% ipython --no-banner

In [1]: import numpy as np

In [2]: np.set_printoptions(suppress=True, linewidth=100)

In [3]: J = np.load("m.npy")

In [4]: J
Out[4]: 
array([[-1.33, -2.61,  0.64],
       [ 0.71,  0.38,  2.89],
       [-2.13,  0.69,  1.99],
       [-0.34,  2.75, -1.14],
       [ 1.73,  2.43,  0.36],
       [ 1.3 ,  2.7 , -0.12],
       [-0.08, -0.64, -2.93],
       [-0.32, -2.27,  1.94],
       [ 0.83, -2.88, -0.09],
       [-0.48,  0.39, -2.93],
       [ 1.88,  2.3 , -0.38],
       [-0.32, -2.23, -1.98],
       [ 0.02, -2.94,  0.6 ],
       [ 2.58,  0.81,  1.3 ],
       [-0.93, -2.  ,  2.03],
       [ 0.66, -1.73,  2.36],
       [-2.76, -0.9 ,  0.76],
       [ 1.19,  1.33, -2.41],
       [ 0.53,  1.95,  2.22],
       [ 2.68, -1.34,  0.14]])

In [5]: vec = np.array([-2, 3, -1])

In [6]: target = J @ vec

In [7]: print(np.round(np.linalg.lstsq(J, target)[0], 2))
[-2.  3. -1.]

In [8]: rng = np.random.default_rng(77)

In [9]: target = target + 0.3 * rng.normal(size=20)

In [10]: target.round(2)
Out[10]: 
array([ -5.68,  -3.34,   5.14,   9.59,   3.67,   5.58,   1.06,  -7.79, -10.76,   4.76,   3.49,
        -3.55,  -9.43,  -3.76,  -6.73,  -9.24,   2.35,   3.83,   2.55,  -9.3 ])

In [11]: beta, *_ = np.linalg.lstsq(J, target)

In [12]: [round(float(np.linalg.norm(np.linalg.solve(J.T @ J + lam * np.eye(3), J.T @ target))), 2) for lam in (0, 1, 10, 100)]
Out[12]: [3.77, 3.68, 3.1, 1.32]

In [13]: beta.round(2)
Out[13]: array([-2.04,  3.01, -0.97])

In [14]: beta.round()
Out[14]: array([-2.,  3., -1.])

In [15]: np.round(J.T @ (target - J @ beta), 2) + 0
Out[15]: array([0., 0., 0.])

In [16]: round(float(np.linalg.norm(target - J @ beta)), 2)
Out[16]: 1.52

In [17]: C2 = np.cov(J, rowvar=False)

In [18]: np.round(J.std(axis=0), 2)
Out[18]: array([1.4 , 1.95, 1.74])

In [19]: print(C2.shape)
(3, 3)

In [20]: D = np.linalg.norm(J[:, None] - J[None], axis=-1)

In [21]: np.round(np.linalg.norm(J, axis=1), 2)
Out[21]: 
array([3.  , 3.  , 3.  , 3.  , 3.  , 3.  , 3.  , 3.  , 3.  , 2.99, 2.99, 3.  , 3.  , 3.  , 3.  ,
       3.  , 3.  , 3.  , 3.  , 3.  ])

In [22]: D.mean(axis=1).argmax()
Out[22]: np.int64(9)

In [23]: print((D + 1e9 * np.eye(20)).round(6).argmin(axis=1))
[12 18 16  5  5  4  9 14 12  6  5  6  8  4  7  7  2  9  1  8]

In [24]: D[15].round(6).argsort(kind="stable")[:4]
Out[24]: array([15,  7, 14,  1])

In [25]: hat = J @ np.linalg.solve(J.T @ J, J.T)

In [26]: np.allclose(hat @ hat, hat)
Out[26]: True

In [27]: np.round(np.diag(hat), 2)
Out[27]: 
array([0.11, 0.15, 0.22, 0.13, 0.12, 0.11, 0.15, 0.11, 0.17, 0.15, 0.12, 0.15, 0.12, 0.2 , 0.11,
       0.14, 0.2 , 0.13, 0.15, 0.26])

In [28]: out = J / np.linalg.norm(J, axis=1, keepdims=True)

In [29]: C2 = out @ out.T

In [30]: np.round(np.degrees(np.arccos(np.clip(C2[16, 15], -1, 1))), 2)
Out[30]: np.float64(80.22)

In [31]: print(C2[16].round(2))
[ 0.72 -0.01  0.75 -0.27 -0.74 -0.68 -0.16  0.49  0.03 -0.14 -0.84  0.15  0.34 -0.76  0.66  0.17
  1.   -0.7  -0.17 -0.68]

In [32]: np.argwhere(np.triu(np.abs(C2) > 0.95, 1))
Out[32]: 
array([[ 0,  5],
       [ 0, 10],
       [ 1,  6],
       [ 1,  9],
       [ 3, 12],
       [ 4,  5],
       [ 4, 10],
       [ 5, 10],
       [ 7, 14],
       [11, 18],
       [14, 17]])

In [33]: (C2 - 2 * np.eye(20)).round(6).argmax(axis=1)
Out[33]: array([12, 18, 16,  5,  5,  4,  9, 14, 12,  6,  5,  6,  8,  4,  7,  7,  2,  9,  1,  8])

In [34]: u = np.array([0, 2, 3]) + 0.5

In [35]: M = np.outer(u, u) / (u @ u)

In [36]: M.round(2)
Out[36]: 
array([[0.01, 0.07, 0.09],
       [0.07, 0.33, 0.47],
       [0.09, 0.47, 0.65]])

In [37]: z = J[:, 2] > np.median(J[:, 2])

In [38]: u = J[z].mean(axis=0) - J[~z].mean(axis=0)

In [39]: (((J - J.mean(axis=0)) @ u > 0) == z).mean()
Out[39]: np.float64(0.9)

In [40]: ((J - J.mean(axis=0)) @ u > 0).astype(int)
Out[40]: array([1, 1, 1, 0, 0, 0, 0, 1, 1, 0, 0, 0, 1, 0, 1, 1, 1, 0, 1, 0])
